$ python3 -q
>>> import numpy as np
>>> import numpy.linalg as la
>>> np.set_printoptions(suppress=True, linewidth=200)
>>> K = np.array([[2, -1, 0, 0], [-2, 0, 0, 0], [0, 0, 2, -1], [0, 0, -2, 0]])
>>> # splits into 2 blocks
>>> np.flatnonzero(la.matrix_power((K != 0) + (K.T != 0) + np.eye(4), 4)[2])
array([2, 3])
>>> np.round(np.sort(la.eigvals(K).real), 3)
array([-0.732, -0.732,  2.732,  2.732])
>>> (K != 0).astype(int)
array([[1, 1, 0, 0],
       [1, 0, 0, 0],
       [0, 0, 1, 1],
       [0, 0, 1, 0]])
>>> np.round(la.det(K), 3)
np.float64(4.0)
>>> O = K.astype(float).copy()
>>> for j in range(4):
...     O[:, j] -= O[:, :j] @ (O[:, :j].T @ O[:, j])
...     O[:, j] /= la.norm(O[:, j])
... 
>>> np.round(O.T @ O, 3) + 0
array([[1., 0., 0., 0.],
       [0., 1., 0., 0.],
       [0., 0., 1., 0.],
       [0., 0., 0., 1.]])
>>> np.trace(K)
np.int64(4)
>>> (K - K.T) / 2
array([[ 0. ,  0.5,  0. ,  0. ],
       [-0.5,  0. ,  0. ,  0. ],
       [ 0. ,  0. ,  0. ,  0.5],
       [ 0. ,  0. , -0.5,  0. ]])
>>> np.allclose(K, K.T)
False
>>> la.matrix_power(K, 3)
array([[ 16,  -6,   0,   0],
       [-12,   4,   0,   0],
       [  0,   0,  16,  -6],
       [  0,   0, -12,   4]])
>>> (K + K.T) / 2
array([[ 2. , -1.5,  0. ,  0. ],
       [-1.5,  0. ,  0. ,  0. ],
       [ 0. ,  0. ,  2. , -1.5],
       [ 0. ,  0. , -1.5,  0. ]])
>>> A2 = np.array([[0, 3, 1], [2, 0, 1], [1, 3, 2], [2, 0, 1]])
>>> la.matrix_rank(K @ A2)
np.int64(3)
>>> np.vstack([K, A2.T]).shape
(7, 4)
>>> la.matrix_rank(np.vstack([K, A2.T]))
np.int64(4)
>>> K @ A2
array([[-2,  6,  1],
       [ 0, -6, -2],
       [ 0,  6,  3],
       [-2, -6, -4]])
>>> np.einsum("ij->j", K)
array([ 0, -1,  0, -1])
>>> np.einsum("ik,kj->ij", K, A2)
array([[-2,  6,  1],
       [ 0, -6, -2],
       [ 0,  6,  3],
       [-2, -6, -4]])
>>> np.einsum("ik,kj->ji", K, A2)
array([[-2,  0,  0, -2],
       [ 6, -6,  6, -6],
       [ 1, -2,  3, -4]])
>>> rng = np.random.default_rng(373)
>>> A2 = K + rng.integers(-2, 3, (4, 2)) @ rng.integers(-2, 3, (2, 4))
>>> A2
array([[ 0,  1, -2,  2],
       [ 0,  1,  2,  1],
       [ 3,  3,  5,  2],
       [ 6,  0,  4,  0]])
>>> np.abs(A2 - K).sum(axis=1)
array([ 8,  6, 12, 12])
>>> la.matrix_rank(A2 - K, tol=1e-8)
np.int64(2)
>>> X = np.load("test7.npy")
>>> X
array([[ 1.,  0.,  0.,  0.,  0.,  0.,  0.],
       [ 0.,  1.,  0.,  0.,  0.,  0.,  0.],
       [ 0.,  0.,  1.,  0.,  0.,  0.,  0.],
       [ 0.,  0.,  0.,  0.,  1.,  0.,  0.],
       [ 0.,  0.,  0., -1.,  0.,  0.,  0.],
       [ 0.,  0.,  0.,  0.,  0.,  1.,  0.],
       [ 0.,  0.,  0.,  0.,  0.,  0.,  1.]])
>>> K.sum(axis=1)
array([ 1, -2,  1, -2])
>>> K[:, 4]
Traceback (most recent call last):
  File "<python-input-33>", line 1, in <module>
    K[:, 4]
    ~^^^^^^
IndexError: index 4 is out of bounds for axis 1 with size 4
>>> np.count_nonzero(K)
np.int64(6)
>>> K.mean(axis=0)
array([ 0.  , -0.25,  0.  , -0.25])
>>> la.rank(K)
Traceback (most recent call last):
  File "<python-input-36>", line 1, in <module>
    la.rank(K)
    ^^^^^^^
AttributeError: module 'numpy.linalg' has no attribute 'rank'
>>> K.sum(axis=0)
array([ 0, -1,  0, -1])
>>> A2 = la.inv(X)
>>> round(la.cond(X), 3)
np.float64(1.0)
>>> np.round(la.inv(A2), 3)
array([[ 1.,  0.,  0.,  0.,  0.,  0.,  0.],
       [ 0.,  1.,  0.,  0.,  0.,  0.,  0.],
       [ 0.,  0.,  1.,  0.,  0.,  0.,  0.],
       [ 0.,  0.,  0.,  0.,  1.,  0.,  0.],
       [-0., -0., -0., -1., -0., -0., -0.],
       [ 0.,  0.,  0.,  0.,  0.,  1.,  0.],
       [ 0.,  0.,  0.,  0.,  0.,  0.,  1.]])
>>> round(float(la.det(X) * la.det(A2)), 3)
1.0
>>> X @ A2
array([[1., 0., 0., 0., 0., 0., 0.],
       [0., 1., 0., 0., 0., 0., 0.],
       [0., 0., 1., 0., 0., 0., 0.],
       [0., 0., 0., 1., 0., 0., 0.],
       [0., 0., 0., 0., 1., 0., 0.],
       [0., 0., 0., 0., 0., 1., 0.],
       [0., 0., 0., 0., 0., 0., 1.]])
>>> np.round(la.slogdet(X)[0], 3)
np.float64(1.0)
>>> A2 = np.array([[2, 1, 1], [0, 0, 0], [0, 2, 2]])
>>> A = np.triu(A2, 1)
>>> A
array([[0, 1, 1],
       [0, 0, 0],
       [0, 0, 0]])
>>> # columns 1 and 2 are equal
>>> la.cond(A) > 100
np.True_
>>> np.prod(np.diag(A)), round(float(la.det(A)), 3)
(np.int64(0), 0.0)
>>> la.matrix_rank(A - A[0, 0] * np.eye(3))
np.int64(1)
>>> rank = la.matrix_rank(A)
>>> rank
np.int64(1)
>>> null = la.svd(A)[2][rank:].T
>>> [int(la.matrix_rank(A[:i])) for i in range(1, len(A) + 1)]
[1, 1, 1]
>>> [int(la.matrix_rank(np.delete(A, i, axis=0))) for i in range(3)]
[0, 1, 1]
>>> np.round(A @ null, 3) + 0
array([[0., 0.],
       [0., 0.],
       [0., 0.]])
>>> la.matrix_rank(A.T @ A), la.matrix_rank(A @ A.T)
(np.int64(1), np.int64(1))
>>> U, sigma, vt = la.svd(A)
>>> sigma.round(3)
array([ 1.414,  0.   , -0.   ])
>>> A2 = U[:, :1] @ np.diag(sigma[:1]) @ vt[:1]
>>> round(la.norm(A - A2) / la.norm(A), 3)
np.float64(0.0)
>>> la.matrix_rank(A, rtol=0.05)
np.int64(1)
>>> A2.round(3)
array([[0., 1., 1.],
       [0., 0., 0.],
       [0., 0., 0.]])
>>> def softmax(z):
...     e = np.exp(z - z.max(axis=-1, keepdims=True))
...     return e / e.sum(axis=-1, keepdims=True)
... 
>>> np.round(softmax(10 * A[0]), 3) + 0
array([0. , 0.5, 0.5])
>>> np.round(softmax(A[0] + -3), 3)
array([0.155, 0.422, 0.422])
>>> np.round(softmax(A[0]), 3)
array([0.155, 0.422, 0.422])
>>> att = A @ A.T / np.sqrt(3)
>>> np.round(softmax(att)[0] @ A, 3)
array([0.   , 0.613, 0.613])
>>> m1 = np.load("block17.npy")
>>> m1
array([[-2.   ,  1.   ,  0.9  , -0.918, -1.   , -1.7  ],
       [-1.1  ,  0.8  ,  0.   ,  0.011,  0.3  , -1.8  ],
       [ 0.5  ,  1.   , -0.5  ,  0.518,  0.2  , -0.5  ],
       [ 1.1  , -0.1  ,  0.5  , -0.464,  0.   ,  1.2  ],
       [-0.8  , -0.6  ,  1.2  , -1.22 ,  0.1  , -0.6  ],
       [-0.5  ,  0.2  , -0.4  ,  0.391,  0.4  , -1.2  ],
       [ 0.5  , -0.1  ,  1.3  , -1.288,  0.2  ,  0.2  ],
       [-1.8  ,  0.2  ,  1.   , -1.029, -0.7  , -1.9  ],
       [ 1.3  , -0.8  ,  0.4  , -0.358, -1.4  , -1.3  ],
       [-0.5  , -0.2  , -0.7  ,  0.737,  1.   , -1.2  ],
       [ 0.5  ,  1.6  , -0.9  ,  0.88 ,  0.5  ,  0.6  ],
       [ 0.   , -1.8  , -0.5  ,  0.52 , -0.5  , -0.6  ],
       [-0.1  , -0.9  , -0.1  ,  0.133, -0.8  , -1.6  ],
       [ 1.1  , -0.3  , -0.3  ,  0.287, -0.4  ,  0.8  ],
       [ 0.5  , -2.2  ,  1.1  , -1.086,  0.8  ,  0.1  ]])
>>> A2 = np.c_[m1[:, :3] @ np.array([[1, 0, 1], [2, 2, 1], [1, 0, 1]]), np.array([1, -3, -3, 9, 7, -2, 8, -9, 0, -1, 6, -6, 6, 4, 5])]
>>> A2.round(3)
array([[ 0.9,  2. , -0.1,  1. ],
       [ 0.5,  1.6, -0.3, -3. ],
       [ 2. ,  2. ,  1. , -3. ],
       [ 1.4, -0.2,  1.5,  9. ],
       [-0.8, -1.2, -0.2,  7. ],
       [-0.5,  0.4, -0.7, -2. ],
       [ 1.6, -0.2,  1.7,  8. ],
       [-0.4,  0.4, -0.6, -9. ],
       [ 0.1, -1.6,  0.9,  0. ],
       [-1.6, -0.4, -1.4, -1. ],
       [ 2.8,  3.2,  1.2,  6. ],
       [-4.1, -3.6, -2.3, -6. ],
       [-2. , -1.8, -1.1,  6. ],
       [ 0.2, -0.6,  0.5,  4. ],
       [-2.8, -4.4, -0.6,  5. ]])
>>> np.round(la.norm(la.qr(m1)[0].T @ A2, axis=0) ** 2 / ((A2 ** 2).sum(axis=0) + 1e-12), 3)
array([1.   , 1.   , 1.   , 0.459])
>>> la.matrix_rank(A2)
np.int64(3)
>>> G = np.cov(m1, rowvar=False)
>>> np.round(m1.std(axis=0), 3)
array([0.986, 1.   , 0.731, 0.736, 0.664, 0.977])
>>> np.round(la.eigvalsh(G)[::-1], 3) + 0
array([1.932, 1.426, 0.795, 0.469, 0.139, 0.   ])
>>> np.round(np.polyfit(m1[:, 2], m1[:, 0], 1), 3)
array([-0.312, -0.024])
>>> round(float(np.corrcoef(m1[:, 2], m1[:, 0])[0, 1]), 3)
-0.231
>>> feats = np.load("w.npy")
>>> feats
array([[2, 0, 2, 0, 1, 3],
       [3, 2, 0, 2, 0, 1],
       [1, 3, 2, 0, 2, 0],
       [0, 1, 3, 2, 0, 2],
       [2, 0, 1, 3, 2, 0],
       [0, 2, 0, 1, 3, 2]])
>>> z = rng.permutation(6)
>>> z
array([3, 1, 4, 5, 0, 2])
>>> A2 = feats[z][:, z]
>>> round(float(la.det(A2)), 3), round(float(la.det(feats[z])), 3)
(1456.0, 1456.0)
>>> np.trace(A2)
np.int64(12)
>>> A2
array([[2, 1, 0, 2, 0, 3],
       [2, 2, 0, 1, 3, 0],
       [3, 0, 2, 0, 2, 1],
       [1, 2, 3, 2, 0, 0],
       [0, 0, 1, 3, 2, 2],
       [0, 3, 2, 0, 1, 2]])
>>> dist = la.norm(m1[:, None] - m1[None], axis=-1)
>>> dist.shape
(15, 15)
>>> dist[2].round(6).argsort(kind="stable")[:4]
array([ 2, 10,  5,  9])
>>> dist[:5, :5].round(3)
array([[0.   , 2.055, 3.627, 4.538, 2.569],
       [2.055, 0.   , 2.192, 3.901, 2.547],
       [3.627, 2.192, 0.   , 2.543, 3.191],
       [4.538, 3.901, 2.543, 0.   , 2.859],
       [2.569, 2.547, 3.191, 2.859, 0.   ]])
>>> np.unravel_index(dist.round(6).argmax(), dist.shape)
(np.int64(0), np.int64(14))
>>> x = np.array([2, 0, 1, -3, 0, -1])
>>> target = feats @ x
>>> target
array([ 3, -1,  4, -5, -4, -5])
>>> np.round(la.solve(feats, feats[:, 3]), 3) + 0
array([0., 0., 0., 1., 0., 0.])
>>> z = rng.permutation(6)
>>> A2 = feats[:, z] * rng.choice([-1, 1], 6)
>>> A2
array([[-2, -1,  2,  0,  0, -3],
       [ 0,  0,  3,  2,  2, -1],
       [-2, -2,  1,  0,  3,  0],
       [-3,  0,  0,  2,  1, -2],
       [-1, -2,  2,  3,  0,  0],
       [ 0, -3,  0,  1,  2, -2]])
>>> U, _, vt = la.svd(feats.T @ A2)
>>> np.round(la.lstsq(feats, A2)[0], 3) + 0
array([[ 0.,  0.,  1.,  0.,  0.,  0.],
       [ 0.,  0.,  0.,  0.,  1.,  0.],
       [-1.,  0.,  0.,  0.,  0.,  0.],
       [ 0.,  0.,  0.,  1.,  0.,  0.],
       [ 0., -1.,  0.,  0.,  0.,  0.],
       [ 0.,  0.,  0.,  0.,  0., -1.]])
>>> z
array([2, 4, 0, 3, 1, 5])
>>> np.round(U @ vt, 3) + 0
array([[ 0.,  0.,  1.,  0.,  0.,  0.],
       [ 0.,  0.,  0.,  0.,  1.,  0.],
       [-1.,  0.,  0.,  0.,  0.,  0.],
       [ 0.,  0.,  0.,  1.,  0.,  0.],
       [ 0., -1.,  0.,  0.,  0.,  0.],
       [ 0.,  0.,  0.,  0.,  0., -1.]])
